$ python -q
>>> import numpy as np
>>> np.set_printoptions(precision=3, suppress=True, linewidth=140)
>>> mat = np.array([[1, -1, -1, 1, -1, 1, 1, -1],
...     [1, 1, -1, -1, -1, -1, 1, 1],
...     [1, 1, 1, 1, 1, 1, 1, 1],
...     [1, 1, 1, 1, -1, -1, -1, -1],
...     [1, -1, 1, -1, 1, -1, 1, -1],
...     [1, 1, -1, -1, 1, 1, -1, -1]])
>>> mat
array([[ 1, -1, -1,  1, -1,  1,  1, -1],
       [ 1,  1, -1, -1, -1, -1,  1,  1],
       [ 1,  1,  1,  1,  1,  1,  1,  1],
       [ 1,  1,  1,  1, -1, -1, -1, -1],
       [ 1, -1,  1, -1,  1, -1,  1, -1],
       [ 1,  1, -1, -1,  1,  1, -1, -1]])
>>> W = np.array([[6, 4, 2, 0],
...     [2, 4, 9, 1],
...     [0, 4, 2, 5],
...     [5, 3, 0, 5],
...     [0, 3, 6, 2],
...     [4, 5, 2, 2],
...     [2, 9, 4, 3],
...     [1, 1, 6, 8]])
>>> c = np.array([0, -2, 2, -1])
>>> H = np.maximum(mat @ W + c, 0)
>>> H
array([[14,  7,  0,  0],
       [ 2,  1, 13,  0],
       [20, 31, 33, 25],
       [ 6,  0,  0,  0],
       [ 0,  5,  0,  0],
       [ 4,  0,  9,  0]])
>>> (H > 0).astype(int)
array([[1, 1, 0, 0],
       [1, 1, 1, 0],
       [1, 1, 1, 1],
       [1, 0, 0, 0],
       [0, 1, 0, 0],
       [1, 0, 1, 0]])
>>> basis = np.array([[2, -1], [-3, 2], [2, 1], [2, 3]])
>>> W @ basis
array([[ 4,  4],
       [12, 18],
       [ 2, 25],
       [11, 16],
       [ 7, 18],
       [ 1, 14],
       [-9, 29],
       [27, 31]])
>>> (H @ basis).round(6).argmax(axis=1)
array([0, 0, 1, 0, 1, 0])
>>> proj = H @ np.linalg.solve(H.T @ H, H.T)
>>> np.allclose(proj @ proj, proj)
True
>>> np.round(proj @ H[:, 3], 3) + 0
array([ 0.,  0., 25.,  0.,  0.,  0.])
>>> X = np.load("run6.npy")
>>> X
array([[ 0.783, -0.059, -0.138, -0.335, -0.257, -0.02 , -0.02 , -0.257, -0.02 , -0.178, -0.296],
       [-0.059,  0.984, -0.038, -0.091, -0.07 , -0.005, -0.005, -0.07 , -0.005, -0.048, -0.081],
       [-0.138, -0.038,  0.912, -0.213, -0.163, -0.013, -0.013, -0.163, -0.013, -0.113, -0.188],
       [-0.335, -0.091, -0.213,  0.482, -0.396, -0.03 , -0.03 , -0.396, -0.03 , -0.274, -0.457],
       [-0.257, -0.07 , -0.163, -0.396,  0.697, -0.023, -0.023, -0.303, -0.023, -0.21 , -0.35 ],
       [-0.02 , -0.005, -0.013, -0.03 , -0.023,  0.998, -0.002, -0.023, -0.002, -0.016, -0.027],
       [-0.02 , -0.005, -0.013, -0.03 , -0.023, -0.002,  0.998, -0.023, -0.002, -0.016, -0.027],
       [-0.257, -0.07 , -0.163, -0.396, -0.303, -0.023, -0.023,  0.697, -0.023, -0.21 , -0.35 ],
       [-0.02 , -0.005, -0.013, -0.03 , -0.023, -0.002, -0.002, -0.023,  0.998, -0.016, -0.027],
       [-0.178, -0.048, -0.113, -0.274, -0.21 , -0.016, -0.016, -0.21 , -0.016,  0.855, -0.242],
       [-0.296, -0.081, -0.188, -0.457, -0.35 , -0.027, -0.027, -0.35 , -0.027, -0.242,  0.596]])
>>> rng = np.random.default_rng(78033)
>>> idx = rng.permutation(11)
>>> idx
array([ 3,  4,  1,  6,  2,  9,  8,  5,  0,  7, 10])
>>> M2 = X[idx][:, idx]
>>> np.diag(M2)
array([0.482, 0.697, 0.984, 0.998, 0.912, 0.855, 0.998, 0.998, 0.783, 0.697, 0.596])
